$ python -q
>>> import numpy as np
>>> from numpy import linalg as LA
>>> np.set_printoptions(precision=2, suppress=True, linewidth=100)
>>> data = np.array([[9, -5, -2, 7, -5, -9, 2],
...     [0, 8, 1, 4, 8, 8, 6],
...     [-5, 1, -3, -8, -7, 7, 7],
...     [-2, -8, -6, 0, -3, 1, 4],
...     [-3, -7, -5, 6, -3, -6, 4],
...     [-5, 7, -1, -9, -8, -5, 7],
...     [-3, 7, -3, 7, 2, 4, 1],
...     [3, -6, 2, 2, -8, 2, 0]])
>>> data[4] = data[0]
>>> data
array([[ 9, -5, -2,  7, -5, -9,  2],
       [ 0,  8,  1,  4,  8,  8,  6],
       [-5,  1, -3, -8, -7,  7,  7],
       [-2, -8, -6,  0, -3,  1,  4],
       [ 9, -5, -2,  7, -5, -9,  2],
       [-5,  7, -1, -9, -8, -5,  7],
       [-3,  7, -3,  7,  2,  4,  1],
       [ 3, -6,  2,  2, -8,  2,  0]])
>>> rng = np.random.default_rng(105)
>>> lab = rng.permutation(7)
>>> A2 = data[:, lab] * rng.choice([-1, 1], 7)
>>> A2
array([[ 5,  5, -9, -9, -2, -7,  2],
       [-8, -8,  0,  8,  1, -4,  6],
       [ 7, -1,  5,  7, -3,  8,  7],
       [ 3,  8,  2,  1, -6,  0,  4],
       [ 5,  5, -9, -9, -2, -7,  2],
       [ 8, -7,  5, -5, -1,  9,  7],
       [-2, -7,  3,  4, -3, -7,  1],
       [ 8,  6, -3,  2,  2, -2,  0]])
>>> left, _, VT = LA.svd(data.T @ A2)
>>> np.round(left @ VT, 2) + 0
array([[ 0.,  0., -1.,  0.,  0.,  0.,  0.],
       [ 0., -1.,  0.,  0.,  0.,  0.,  0.],
       [ 0.,  0.,  0.,  0.,  1.,  0.,  0.],
       [ 0.,  0.,  0.,  0.,  0., -1.,  0.],
       [-1.,  0.,  0.,  0.,  0.,  0.,  0.],
       [ 0.,  0.,  0.,  1.,  0.,  0.,  0.],
       [ 0.,  0.,  0.,  0.,  0.,  0.,  1.]])
>>> np.round(LA.lstsq(data, A2)[0], 2) + 0
array([[ 0.,  0., -1.,  0.,  0.,  0.,  0.],
       [ 0., -1.,  0.,  0.,  0.,  0.,  0.],
       [ 0.,  0.,  0.,  0.,  1.,  0.,  0.],
       [ 0.,  0.,  0.,  0.,  0., -1.,  0.],
       [-1.,  0.,  0.,  0.,  0.,  0.,  0.],
       [ 0.,  0.,  0.,  1.,  0.,  0.,  0.],
       [ 0.,  0.,  0.,  0.,  0.,  0.,  1.]])
